% ipython --no-banner

In [1]: import numpy as np

In [2]: np.set_printoptions(suppress=True, linewidth=200)

In [3]: def rnd(a):
   ...:     return np.round(a, 3) + 0
   ...: 

In [4]: A = np.loadtxt("dump.csv", delimiter=",")

In [5]: print(A)
[[  0.3     1.5     0.2    -0.3     0.786   0.5     1.2     1.2    -0.4  ]
 [  1.1     0.8     1.7     0.7     6.827   0.3     0.     -2.2     0.5  ]
 [ -0.6     0.5     0.7     0.      2.806   1.     -1.     -0.1     0.1  ]
 [ -0.4     0.      0.2    -0.3     0.805  -0.9     0.3    -1.5     0.   ]
 [  0.6     0.1    -1.6     0.6    -6.396  -1.1     2.1    -0.5     1.   ]
 [  0.5     0.     -0.5     0.8    -2.009   0.4     0.4     3.     -0.1  ]
 [ -0.8     0.8    -0.7    -0.5    -2.784   0.4     0.      0.1     0.1  ]
 [  2.      1.3     0.      1.5    -0.038   0.1     0.2     0.3     0.6  ]
 [  1.1    -0.4     0.4    -0.7     1.622   0.5     0.3     0.4     0.2  ]
 [ -0.3    -0.2    -0.1     0.5    -0.396  -0.2     1.5     0.1     0.6  ]
 [  0.6     0.      1.1    -0.1     4.412  -1.      0.9     1.7     0.3  ]
 [  0.5     0.3    -0.2     0.7    -0.794   0.5    -0.2    -1.1     0.   ]
 [ -0.6     1.4    -0.5     0.9    -1.991   0.4     0.2    -0.5    -1.7  ]
 [ -1.1    -0.3     0.5    -1.2     1.958   1.3    -1.3     0.6     1.1  ]
 [  0.     -1.5    -0.1    -0.9    -0.425   0.7    -1.5     1.2     1.1  ]
 [  0.9    -0.4    -0.1     1.6    -0.391  -0.5     1.6    -0.4    -0.3  ]
 [  1.1    -0.5     1.1     1.      4.43    0.4     0.7    -0.1    -0.9  ]
 [  1.     -1.      1.     -1.2     3.998  -1.3    -0.1     1.5     1.1  ]
 [ -0.7    -0.7    -0.7    -0.4    -2.79    1.5     0.9     1.3    -0.9  ]
 [ -1.3     0.1     0.5     0.6     1.949   1.4     0.5     0.9    -0.6  ]
 [  0.4    -1.3     1.     -0.7     3.993   1.      0.4     1.2    -0.5  ]
 [  1.6    -0.3    -0.2    -1.5    -0.785   0.6    -1.1     1.1     1.6  ]
 [ -0.2    -1.7    -0.5     1.1    -1.966  -1.6    -1.5    -0.4     0.2  ]
 [  0.1     0.     -2.2    -0.3    -8.802  -0.2     0.      0.3     2.1  ]
 [ -0.6    -1.2    -0.2     0.8    -0.828  -0.4     1.8    -1.3     0.2  ]
 [  1.3    -0.3     1.2    -0.1     4.798   1.6     1.2     1.1     0.1  ]
 [ -0.9    -0.3    -0.6     1.1    -2.377  -2.     -1.8    -0.6     0.2  ]
 [ -0.3     1.8    -1.     -0.2    -4.004  -0.3     1.     -0.4     0.   ]
 [ -0.3    -0.4    -0.6    -1.7    -2.369  -1.6    -1.6    -0.1     0.2  ]
 [ -0.1    -0.1     0.8     1.4     3.205  -0.8     0.9    -0.6     0.2  ]
 [ -1.1     0.4     0.2     0.3     0.78    0.7    -0.6     0.5     1.3  ]
 [  0.4     0.2    -2.5     0.9   -10.023  -0.9    -0.3    -2.5     0.8  ]
 [  0.2     0.1     0.      1.6    -0.002  -0.2     0.3    -1.     -1.2  ]
 [ -0.3    -0.9     1.2     1.1     4.831   0.      0.2    -0.5    -0.4  ]
 [  0.3    -0.9     1.      1.2     3.993   0.1     0.5     0.8     0.   ]
 [ -1.5     0.      1.3     1.6     5.197   1.8    -0.3     0.8     0.7  ]]

In [6]: P = A @ np.linalg.solve(A.T @ A, A.T)

In [7]: print(rnd(np.trace(P)))
9.0

In [8]: x0 = np.array([1, 1, 1, 1, 0, 1, 2, 1, 0])

In [9]: print(np.sign((A @ x0).round(6)))
[ 1.  1. -1. -1.  1.  1. -1.  1.  1.  1.  1.  1.  1. -1. -1.  1.  1. -1.  1.  1.  1. -1. -1. -1.  1.  1. -1.  1. -1.  1. -1. -1.  1.  1.  1.  1.]

In [10]: data = np.array([[2, 1, 0, 0, 0, 0],
    ...:     [0, 3, 0, 0, 0, 0],
    ...:     [1, 1, 0, 0, 0, 0],
    ...:     [0, 0, 2, 1, 0, 0],
    ...:     [0, 0, 0, 3, 0, 0],
    ...:     [0, 0, 1, 1, 0, 0],
    ...:     [0, 0, 0, 0, 2, 1],
    ...:     [0, 0, 0, 0, 0, 3],
    ...:     [0, 0, 0, 0, 1, 1]])

In [11]: r0 = np.array([1, -3])

In [12]: print(np.convolve(data[5], r0))
[ 0  0  1 -2 -3  0  0]

In [13]: print(np.cross(data[5, :3], data[7, :3]))
[0 0 0]

In [14]: print(np.array([np.convolve(row, r0, "same") for row in data]))
[[ 2 -5 -3  0  0  0]
 [ 0  3 -9  0  0  0]
 [ 1 -2 -3  0  0  0]
 [ 0  0  2 -5 -3  0]
 [ 0  0  0  3 -9  0]
 [ 0  0  1 -2 -3  0]
 [ 0  0  0  0  2 -5]
 [ 0  0  0  0  0  3]
 [ 0  0  0  0  1 -2]]

In [15]: out = np.c_[data[:, :4] @ np.array([[1, 2, -1, 1], [1, 1, -2, -2], [-2, -1, 2, 2], [2, 0, -2, 1]]), np.array([2, 1, 2, 1, 0, 1, 2, 1, 3])]

In [16]: print(out)
[[ 3  5 -4  0  2]
 [ 3  3 -6 -6  1]
 [ 2  3 -3 -1  2]
 [-2 -2  2  5  1]
 [ 6  0 -6  3  0]
 [ 0 -1  0  3  1]
 [ 0  0  0  0  2]
 [ 0  0  0  0  1]
 [ 0  0  0  0  3]]

In [17]: print(np.linalg.matrix_rank(out))
5

In [18]: print(rnd(np.linalg.norm(out - data @ np.linalg.lstsq(data, out)[0], axis=0)))
[0.    0.    0.    0.    1.836]

In [19]: print(rnd(np.linalg.norm(np.linalg.qr(data)[0].T @ out, axis=0) ** 2 / ((out ** 2).sum(axis=0) + 1e-12)))
[1.    1.    1.    1.    0.865]

In [20]: print(rnd(np.linalg.lstsq(data, out[:, 0])[0]))
[ 1.  1. -2.  2.  0.  0.]

In [21]: print(np.linalg.matrix_rank(np.c_[data, out]))
7

In [22]: m1 = np.loadtxt("arr.csv", delimiter=",")

In [23]: print(m1)
[[10.  6.  8.  6.  8. 10.  9.  3. 12.  6. 12.]
 [20. 11. 10.  7.  8.  6. 20. 18. 14. 12. 14.]
 [19.  7.  9.  7.  4. 11. 14. 12. 14. 13. 15.]
 [11. 11.  5. 12.  7.  8. 13.  9. 11. 12.  8.]
 [ 9.  6.  4.  5.  5.  5.  7.  8.  5.  7.  8.]
 [19. 13.  8.  8.  9.  9. 17. 16. 15.  9. 16.]
 [19. 12.  7. 10.  9. 13. 15. 13.  9. 11.  9.]
 [10.  1.  3.  2.  0.  5.  7.  5.  1.  6.  0.]
 [ 0.  0.  0.  0.  0.  0.  0.  0.  0.  0.  0.]
 [11.  4.  6.  6.  6.  8. 10.  1. 13. 11. 11.]
 [14. 11.  7.  8.  9. 12. 13.  8.  9. 10.  9.]
 [ 3.  1.  2.  4.  2.  4.  3.  1.  2.  1.  3.]
 [ 5.  4.  2.  7.  3.  6.  4.  4.  2.  4.  3.]
 [ 9.  9.  7.  6.  7.  6. 12.  8. 11.  5. 10.]
 [22. 15. 13. 16. 17. 17. 21. 11. 22. 17. 22.]
 [16. 11.  8.  6.  7.  4. 16. 17. 11. 10. 10.]
 [21. 14.  9. 12.  9. 14. 21. 12. 16. 20. 14.]
 [ 0.  0.  0.  0.  0.  0.  0.  0.  0.  0.  0.]
 [18. 13. 11.  6. 10. 12. 16. 11. 20. 13. 21.]
 [14.  9.  8. 10. 11. 12. 14.  7. 13.  5. 16.]
 [12.  6.  6.  4.  6.  7.  8.  7. 10.  6.  9.]
 [15. 11.  8.  9.  7.  9. 14. 14. 11. 12. 14.]
 [ 6.  5.  4.  4.  2.  4.  7.  6.  6.  5.  6.]
 [25.  9. 13.  8.  5. 14. 20. 16. 14. 21. 14.]
 [ 3.  3.  1.  5.  4.  2.  5.  0.  5.  4.  2.]
 [15.  8. 11.  8. 10. 11. 14.  8. 14. 11. 15.]
 [ 8.  5.  4.  7.  6.  3. 10.  5.  7.  9.  5.]
 [14. 11.  7.  8.  9. 12. 13.  8.  9. 10.  9.]
 [ 8.  5.  4.  7.  6.  3. 10.  5.  7.  9.  5.]
 [16.  8.  7.  8.  4.  6. 14. 16.  8. 11.  9.]
 [19.  9.  8.  5.  2. 11. 13. 13. 10. 18.  8.]
 [ 7.  4.  0.  5.  1.  3.  3.  8.  0.  4.  0.]
 [10.  7.  1. 10.  5.  5.  8.  8.  5.  8.  2.]
 [ 8.  4.  3.  4.  4.  6.  6.  4.  6.  4.  9.]
 [11.  5.  8.  3.  7.  8. 10.  3. 13.  7. 13.]
 [ 8.  2.  2.  6.  2.  5.  5.  6.  2.  2.  3.]
 [ 7.  4.  4.  5.  5.  6.  6.  0. 10.  9.  7.]
 [ 3.  4.  3.  2.  5.  2.  5.  2.  5.  0.  4.]]

In [24]: Uu, sigma, Vt = np.linalg.svd(m1, full_matrices=False)

In [25]: print(rnd(Uu.T @ m1 @ Vt.T))
[[190.281   0.      0.      0.      0.      0.      0.      0.      0.      0.      0.   ]
 [  0.     29.124   0.      0.      0.      0.      0.      0.      0.      0.      0.   ]
 [  0.      0.     19.193   0.      0.      0.      0.      0.      0.      0.      0.   ]
 [  0.      0.      0.     18.702   0.      0.      0.      0.      0.      0.      0.   ]
 [  0.      0.      0.      0.     13.147   0.      0.      0.      0.      0.      0.   ]
 [  0.      0.      0.      0.      0.      8.332   0.      0.      0.      0.      0.   ]
 [  0.      0.      0.      0.      0.      0.      8.217   0.      0.      0.      0.   ]
 [  0.      0.      0.      0.      0.      0.      0.      5.634   0.      0.      0.   ]
 [  0.      0.      0.      0.      0.      0.      0.      0.      4.764   0.      0.   ]
 [  0.      0.      0.      0.      0.      0.      0.      0.      0.      3.94    0.   ]
 [  0.      0.      0.      0.      0.      0.      0.      0.      0.      0.      0.025]]

In [26]: print(rnd(np.abs(Vt[0])))
[0.426 0.257 0.216 0.222 0.208 0.264 0.386 0.282 0.332 0.311 0.329]

In [27]: print(Uu.shape, sigma.shape, Vt.shape)
(38, 11) (11,) (11, 11)

In [28]: print(rnd(sigma / sigma[0]))
[1.    0.153 0.101 0.098 0.069 0.044 0.043 0.03  0.025 0.021 0.   ]
